>>> import numpy as np
>>> from numpy import linalg as LA
>>> np.set_printoptions(precision=2, suppress=True, linewidth=120)
>>> F = np.load("x.npy")
>>> F
array([[ 1,  3,  0,  3, -2,  3,  3],
       [ 2, -2,  1, -1,  1, -3,  1],
       [-2,  0, -3,  3, -3,  1,  0],
       [ 0,  0,  3,  2,  1,  0,  3],
       [-2,  0,  2,  2, -2,  0, -2],
       [ 1,  2, -2,  2,  0,  3, -2],
       [ 0, -3,  3, -3, -3,  2,  3],
       [ 0,  0,  3,  2,  1,  0,  3]])
>>> O, V = LA.qr(F[:, :6])[0], LA.qr(F[:, 6:])[0]
>>> s = LA.svd(O.T @ V, compute_uv=False)
>>> s
array([0.79])
>>> F.sum(axis=1)
array([11, -1, -4,  9, -2,  4, -1,  9])
>>> np.unravel_index(np.abs(F).argmax(), F.shape)
(np.int64(0), np.int64(1))
>>> LA.matrix_rank(F)
np.int64(7)
>>> m1 = np.load("layer14.npy")
>>> m1
array([[ 1,  1,  6, -3,  1, -3,  2, -2],
       [ 1, -3, -3, -2, -2,  0, -1, -2],
       [-3,  1, -9, -1, -1,  0, -3, -2],
       [ 1, -2, -3, -1, -3,  1, -1, -2],
       [-2,  0,  9,  0,  2,  0,  3, -1],
       [ 0, -2,  3, -2, -2, -2,  1, -3],
       [ 1,  1, -3, -3, -2, -3, -1, -1]])
>>> f = np.array([7, 6, 0])
>>> np.polyval(f, m1[5])
array([ 0, 16, 81, 16, 16, 16, 13, 45])
>>> np.convolve(m1[5], f)
array([  0, -14,   9,   4, -26, -26,  -5, -15, -18,   0])
>>> np.array([np.convolve(row, f, "same") for row in m1])
array([[ 13,  48,  15, -11, -15,  -4,  -2, -12],
       [-15, -39, -32, -26, -12,  -7, -20, -12],
       [-11, -57, -61, -13,  -6, -21, -32, -12],
       [ -8, -33, -25, -27, -11,  -1, -20, -12],
       [-12,  63,  54,  14,  12,  21,  11,  -6],
       [-14,   9,   4, -26, -26,  -5, -15, -18],
       [ 13, -15, -39, -32, -33, -25, -13,  -6]])
>>> W0 = np.loadtxt("m.csv", delimiter=",")
>>> W0
array([[ 1.,  3.,  3.,  1.],
       [ 0.,  2.,  3.,  1.],
       [-1.,  3., -1.,  3.],
       [ 0., -2.,  0., -3.],
       [ 1.,  2.,  0., -3.],
       [ 0.,  1.,  1., -1.],
       [ 2.,  2.,  0., -2.],
       [ 1.,  7.,  9.,  3.]])
>>> M2 = np.c_[W0[:, :3] @ np.array([[6, 8, 7], [9, 2, 7], [8, 6, 5]]), np.array([7, 2, 7, -4, -4, 6, 9, 0])]
>>> M2
array([[ 57.,  32.,  43.,   7.],
       [ 42.,  22.,  29.,   2.],
       [ 13.,  -8.,   9.,   7.],
       [-18.,  -4., -14.,  -4.],
       [ 24.,  12.,  21.,  -4.],
       [ 17.,   8.,  12.,   6.],
       [ 30.,  20.,  28.,   9.],
       [141.,  76., 101.,   0.]])
>>> LA.matrix_rank(np.c_[W0, M2])
np.int64(5)
>>> np.round(LA.norm(M2 - W0 @ LA.lstsq(W0, M2)[0], axis=0), 2) + 0
array([ 0.  ,  0.  ,  0.  , 11.28])
>>> LA.matrix_rank(M2)
np.int64(4)
>>> data = np.loadtxt("case16.csv", delimiter=",")
>>> data
array([[4., 0., 0., 0., 0., 0., 0.],
       [0., 4., 0., 3., 0., 0., 0.],
       [0., 0., 4., 0., 3., 3., 3.],
       [0., 3., 0., 4., 0., 0., 0.],
       [0., 0., 3., 0., 4., 3., 3.],
       [0., 0., 3., 0., 3., 4., 3.],
       [0., 0., 3., 0., 3., 3., 4.]])
>>> x = np.array([-1, 0, -2, 2, -1, 2, 1])
>>> np.sign((data @ x).round(6))
array([-1.,  1., -1.,  1., -1.,  1.,  1.])
>>> np.einsum("ij,j->i", data, x)
array([-4.,  6., -2.,  8., -1.,  2.,  1.])
>>> (data * x).sum(axis=1)
array([-4.,  6., -2.,  8., -1.,  2.,  1.])
>>> data * x
array([[-4.,  0., -0.,  0., -0.,  0.,  0.],
       [-0.,  0., -0.,  6., -0.,  0.,  0.],
       [-0.,  0., -8.,  0., -3.,  6.,  3.],
       [-0.,  0., -0.,  8., -0.,  0.,  0.],
       [-0.,  0., -6.,  0., -4.,  6.,  3.],
       [-0.,  0., -6.,  0., -3.,  8.,  3.],
       [-0.,  0., -6.,  0., -3.,  6.,  4.]])
>>> data @ np.ones(7)
array([ 4.,  7., 13.,  7., 13., 13., 13.])
